$ python -q
>>> import numpy as np
>>> np.set_printoptions(suppress=True, linewidth=160)
>>> def rd(a):
...     return np.round(a, 2) + 0
... 
>>> data = np.loadtxt("mat.csv", delimiter=",")
>>> print(data)
[[6. 5. 0. 5. 5. 0.]
 [5. 6. 0. 5. 5. 0.]
 [0. 0. 6. 0. 0. 5.]
 [5. 5. 0. 6. 5. 0.]
 [5. 5. 0. 5. 6. 0.]
 [0. 0. 5. 0. 0. 6.]]
>>> M2 = data / np.linalg.norm(data, axis=1, keepdims=True)
>>> G = M2 @ M2.T
>>> print((G - 2 * np.eye(6)).round(6).argmax(axis=1))
[1 0 5 0 0 2]
>>> L = np.linalg.cholesky(data)
>>> print(rd(L))
[[2.45 0.   0.   0.   0.   0.  ]
 [2.04 1.35 0.   0.   0.   0.  ]
 [0.   0.   2.45 0.   0.   0.  ]
 [2.04 0.62 0.   1.21 0.   0.  ]
 [2.04 0.62 0.   0.38 1.15 0.  ]
 [0.   0.   2.04 0.   0.   1.35]]
>>> print(rd(L @ L.T))
[[6. 5. 0. 5. 5. 0.]
 [5. 6. 0. 5. 5. 0.]
 [0. 0. 6. 0. 0. 5.]
 [5. 5. 0. 6. 5. 0.]
 [5. 5. 0. 5. 6. 0.]
 [0. 0. 5. 0. 0. 6.]]
>>> print(rd(np.prod(np.diag(L)) ** 2), rd(np.linalg.det(data)))
231.0 231.0
>>> print(rd(np.diag(L) ** 2))
[6.   1.83 6.   1.45 1.31 1.83]
>>> print(rd(data / np.sqrt(np.outer(np.diag(data), np.diag(data)))))
[[1.   0.83 0.   0.83 0.83 0.  ]
 [0.83 1.   0.   0.83 0.83 0.  ]
 [0.   0.   1.   0.   0.   0.83]
 [0.83 0.83 0.   1.   0.83 0.  ]
 [0.83 0.83 0.   0.83 1.   0.  ]
 [0.   0.   0.83 0.   0.   1.  ]]
>>> J = np.loadtxt("w.csv", delimiter=",")
>>> print(J)
[[ -1.  -1.   2.  -1.  -1.  -1.   1.   0.]
 [ -1.  -1.   4.  -3.   0.   1.   0.  -2.]
 [ -1.  -3.   6.  -2.   2.   3.   2.  -3.]
 [ -2.  -2.   7.  -1.   1.   3.   2.  -4.]
 [ -1.  -1.   9.  -3.   0.   5.   2.  -4.]
 [ -2.  -1.  11.  -1.  -2.   5.   3.  -2.]
 [ -4.  -2.  13.  -1.  -1.   5.   4.  -1.]
 [ -5.  -4.  15.  -3.  -3.   3.   4.  -1.]
 [ -5.  -2.  14.  -4.  -3.   4.   2.  -1.]
 [ -3.  -1.  13.  -6.  -2.   2.   2.   1.]
 [ -4.  -3.  14.  -6.  -1.   2.   1.   0.]
 [ -6.  -4.  12.  -7.  -3.   1.   1.  -1.]
 [ -6.  -6.  14.  -6.  -4.  -1.   0.   1.]
 [ -7.  -8.  12.  -4.  -6.   0.  -1.   2.]
 [ -5.  -8.  11.  -3.  -5.  -1.   0.   0.]
 [ -6.  -8.  11.  -3.  -6.   1.   1.   1.]
 [ -6.  -8.  10.  -4.  -7.   0.   3.   2.]
 [ -5. -10.   9.  -3.  -9.   2.   5.   0.]
 [ -4. -12.   7.  -4. -10.   3.   6.   2.]
 [ -4. -12.   9.  -2. -11.   2.   8.   1.]
 [ -3. -10.   8.  -4. -11.   3.   6.   2.]
 [ -2. -10.  10.  -6. -10.   1.   7.   3.]
 [ -4.  -8.  12.  -8. -12.   2.   6.   3.]
 [ -2.  -8.  10.  -6. -10.   3.   8.   2.]
 [ -1.  -8.   8.  -7. -12.   2.   7.   3.]
 [  0.  -6.   9.  -8. -12.   3.   5.   4.]
 [  0.  -4.  10.  -8. -11.   3.   6.   4.]
 [ -1.  -3.   9.  -8. -10.   2.   4.   5.]
 [ -3.  -4.  11.  -7. -11.   0.   4.   3.]
 [ -4.  -6.  10.  -9. -10.   2.   6.   2.]
 [ -4.  -7.   8.  -9.  -8.   0.   5.   3.]
 [ -2.  -6.   8.  -9.  -7.   1.   7.   2.]
 [ -4.  -8.   7.  -8.  -7.   2.   7.   0.]
 [ -5.  -9.   9. -10.  -6.   1.   9.   1.]
 [ -7. -10.   8.  -9.  -6.   0.   7.   1.]
 [ -9. -11.   8. -11.  -5.   2.   5.   0.]
 [ -7. -12.   6. -12.  -4.   3.   4.   2.]
 [ -5. -10.   7. -14.  -2.   3.   3.   2.]
 [ -7.  -8.   9. -16.  -1.   3.   4.   4.]
 [ -5. -10.   7. -16.  -3.   5.   6.   2.]
 [ -6. -11.   9. -15.  -4.   7.   7.   4.]
 [ -6. -12.  10. -16.  -5.   9.   7.   3.]
 [ -7. -13.  11. -15.  -3.   8.   6.   5.]
 [ -5. -13.  10. -15.  -3.   7.   7.   6.]
 [ -6. -14.   9. -13.  -2.   5.   9.   4.]
 [ -4. -16.  11. -13.  -3.   3.   8.   2.]
 [ -6. -16.  11. -12.  -3.   1.   7.   1.]
 [ -6. -14.  12. -12.  -3.   1.   6.   3.]]
>>> D = np.linalg.norm(J[:, None] - J[None], axis=-1)
>>> print(np.flatnonzero(D[0] < D.mean() / 2))
[0 1]
>>> print(rd(D[:5, :5]))
[[ 0.    4.24  7.48  8.   10.34]
 [ 4.24  0.    4.69  5.29  7.  ]
 [ 7.48  4.69  0.    2.45  4.8 ]
 [ 8.    5.29  2.45  0.    3.87]
 [10.34  7.    4.8   3.87  0.  ]]
>>> print(np.unravel_index(D.round(6).argmax(), D.shape))
(np.int64(0), np.int64(41))
